$ python3 -q
>>> import numpy as np
>>> np.set_printoptions(suppress=True, linewidth=100)
>>> mat = np.load("out0.npy")
>>> print(mat)
[[14 -7  7 12  6 -8]
 [-7  5 -2 -7 -2  6]
 [ 7 -2  5  5  4 -2]
 [12 -7  5 19  2 -2]
 [ 6 -2  4  2  4 -4]
 [-8  6 -2 -2 -4 12]]
>>> x = np.array([5, 2, -5, 7, -6, -7])
>>> print(mat @ (2 * x))
[ 250 -188   62  312   48 -184]
>>> print((mat @ x).argmax())
3
>>> print((mat * x).sum(axis=1))
[125 -94  31 156  24 -92]
>>> print(mat * x)
[[ 70 -14 -35  84 -36  56]
 [-35  10  10 -49  12 -42]
 [ 35  -4 -25  35 -24  14]
 [ 60 -14 -25 133 -12  14]
 [ 30  -4 -20  14 -24  28]
 [-40  12  10 -14  24 -84]]
>>> print(np.sign((mat @ x).round(6)))
[ 1 -1  1  1  1 -1]
>>> out = mat[0, 0] * mat[1:] - np.outer(mat[1:, 0], mat[0])
>>> print(out)
[[  0  21  21 -14  14  28]
 [  0  21  21 -14  14  28]
 [  0 -14 -14 122 -44  68]
 [  0  14  14 -44  20  -8]
 [  0  28  28  68  -8 104]]
>>> print(np.round(mat[:, 0] / mat[0, 0], 2))
[ 1.   -0.5   0.5   0.86  0.43 -0.57]
>>> feats = np.load("dump.npy")
>>> print(feats.round(2))
[[0.33 0.11 0.11 0.44]
 [0.27 0.18 0.45 0.09]
 [0.24 0.29 0.35 0.12]
 [0.13 0.13 0.33 0.4 ]]
>>> # a transition matrix
>>> print(feats @ np.ones(4))
[1. 1. 1. 1.]
>>> pr = np.eye(4)[1]
>>> for _ in range(3):
...     pr = pr @ feats
...     print(pr.round(2))
... 
[0.27 0.18 0.45 0.09]
[0.26 0.21 0.3  0.23]
[0.25 0.19 0.31 0.26]
>>> rng = np.random.default_rng(408883)
>>> out = feats + rng.integers(-2, 3, (4, 1)) @ rng.integers(-2, 3, (1, 4))
>>> print(out.round(2))
[[ 0.33  2.11  1.11  2.44]
 [ 0.27 -1.82 -0.55 -1.91]
 [ 0.24  0.29  0.35  0.12]
 [ 0.13 -3.87 -1.67 -3.6 ]]
>>> print(np.round(np.linalg.svd(out - feats, compute_uv=False), 2) + 0)
[7.35 0.   0.   0.  ]
>>> x = np.array([1, 3, 2, 2])
>>> y = out @ x
>>> print(y.round(2))
[ 13.78 -10.09   2.06 -22.  ]
>>> print(np.round(np.linalg.solve(out, 5 * y), 2))
[ 5. 15. 10. 10.]
>>> print(np.round(np.linalg.solve(out, out[:, 2]), 2) + 0)
[0. 0. 1. 0.]
>>> print(round(np.linalg.norm(feats, 2), 2))
1.02
>>> print(np.round(np.linalg.norm(feats, axis=1), 2))
[0.58 0.57 0.53 0.55]
>>> print(round(np.linalg.norm(feats[3] - feats[2]), 2))
0.34
>>> print(np.round(np.linalg.norm(feats) ** 2 / np.linalg.norm(feats, 2) ** 2, 2))
1.2
>>> print(round(np.linalg.norm(feats, "nuc"), 2))
1.71
>>> x = np.array([0, 1, 0, 3])
>>> print(np.round((feats * x).sum(axis=1), 2))
[1.44 0.45 0.65 1.33]
>>> print(np.round(feats @ np.eye(4)[2], 2))
[0.11 0.45 0.35 0.33]
>>> print(np.round(np.einsum("ij,j->i", feats, x), 2))
[1.44 0.45 0.65 1.33]
>>> m1 = np.load("w.npy")
>>> print(m1)
[[ 1  1 -1 -1  1  1 -1 -1]
 [ 1 -1  1 -1 -1  1 -1  1]
 [ 1  1  1  1  1  1  1  1]
 [ 1 -1 -1  1  1 -1 -1  1]]
>>> out = np.array([[2, 2], [0, 4], [-2, 2], [1, -1], [-5, 1], [-1, 4], [2, 4], [-4, -5]])
>>> print(np.vstack([m1, out.T]).shape)
(6, 8)
>>> print(np.einsum("ij->j", m1))
[ 4  0  0  0  2  2 -2  2]
>>> print(m1 @ out)
[[ -1  11]
 [ -3  -5]
 [ -7  11]
 [ -5 -17]]
>>> u = np.array([1, -2, -1])
>>> print(np.correlate(m1[1], m1[0], "full"))
[-1  0  1  0  1  0 -1  0  1  0 -1  0 -1  0  1]
>>> print(np.polyval(u, m1[1]))
[-2  2 -2  2  2 -2  2 -2]
>>> print(np.convolve(m1[1], u))
[ 1 -3  2 -2  0  4 -2  2 -1 -1]
>>> out = m1 + rng.integers(-2, 3, (4, 1)) @ rng.integers(-2, 3, (1, 8))
>>> print(out)
[[ 3 -1 -3 -5 -3 -3 -5 -3]
 [ 2 -2  0 -3 -3 -1 -3  0]
 [-1  3  3  5  5  5  5  3]
 [ 0  0  0  3  3  1  1  2]]
>>> print(np.round(np.linalg.svd(out - m1, compute_uv=False), 2) + 0)
[14.14  0.    0.    0.  ]
>>> print(out - m1)
[[ 2 -2 -2 -4 -4 -4 -4 -2]
 [ 1 -1 -1 -2 -2 -2 -2 -1]
 [-2  2  2  4  4  4  4  2]
 [-1  1  1  2  2  2  2  1]]
>>> x = np.array([0, 1, 1, 0, 2, 1, 1, 2])
>>> print(np.sign((m1 @ x).round(6)))
[0 0 1 0]
>>> print(np.linalg.norm(m1 @ x) <= np.linalg.norm(m1, 2) * np.linalg.norm(x) + 1e-9)
True
>>> print((m1 @ x).argmax())
2
>>> print(np.einsum("ij,j->i", m1, x))
[0 0 8 0]
>>> print(m1 * x)
[[ 0  1 -1  0  2  1 -1 -2]
 [ 0 -1  1  0 -2  1 -1  2]
 [ 0  1  1  0  2  1  1  2]
 [ 0 -1 -1  0  2 -1 -1  2]]
>>> print(m1 @ np.ones(8))
[0. 0. 8. 0.]
>>> arr = np.load("sample12.npy")
>>> print(arr.round(2))
[[-0.23  0.61 -0.54 -0.23  0.44 -0.16 -0.07]
 [-0.23 -0.11 -0.48  0.4  -0.16  0.65 -0.32]
 [ 0.52 -0.04 -0.02 -0.55  0.24  0.6   0.08]
 [-0.58 -0.06  0.49  0.05  0.54  0.32  0.16]
 [ 0.    0.59  0.48 -0.08 -0.3   0.17 -0.54]
 [-0.41 -0.45 -0.08 -0.63 -0.14 -0.15 -0.44]
 [-0.35  0.24 -0.07 -0.28 -0.57  0.2   0.61]]
>>> # columns are unit length and at right angles
>>> print(np.round(np.linalg.norm(arr, axis=1), 2))
[1. 1. 1. 1. 1. 1. 1.]
>>> print(round(float(np.linalg.norm(arr, 1)), 2), round(float(np.linalg.norm(arr, np.inf)), 2))
2.39 2.34
>>> print(round(np.linalg.norm(arr, "nuc"), 2))
7.0
>>> print(np.round(np.linalg.norm(arr[5], 1), 2), round(float(np.linalg.norm(arr[5], np.inf)), 2))
2.29 0.63
>>> print(np.round(np.linalg.norm(arr, axis=0), 2))
[1. 1. 1. 1. 1. 1. 1.]
>>> print(np.round(np.linalg.svd(arr, compute_uv=False), 2))
[1. 1. 1. 1. 1. 1. 1.]
>>> x = np.array([9, 4, 6, 6, 9, 4, 1])
>>> print(np.round(np.abs(np.linalg.eigvals(arr)), 2))
[1. 1. 1. 1. 1. 1. 1.]
>>> print(np.round(np.linalg.inv(arr), 2) + 0)
[[-0.23 -0.23  0.52 -0.58  0.   -0.41 -0.35]
 [ 0.61 -0.11 -0.04 -0.06  0.59 -0.45  0.24]
 [-0.54 -0.48 -0.02  0.49  0.48 -0.08 -0.07]
 [-0.23  0.4  -0.55  0.05 -0.08 -0.63 -0.28]
 [ 0.44 -0.16  0.24  0.54 -0.3  -0.14 -0.57]
 [-0.16  0.65  0.6   0.32  0.17 -0.15  0.2 ]
 [-0.07 -0.32  0.08  0.16 -0.54 -0.44  0.61]]
>>> print(7 - np.linalg.matrix_rank(arr - np.eye(7), tol=1e-8))
1
>>> print(round(np.linalg.norm(x), 2), round(np.linalg.norm(arr @ x), 2))
16.34 16.34
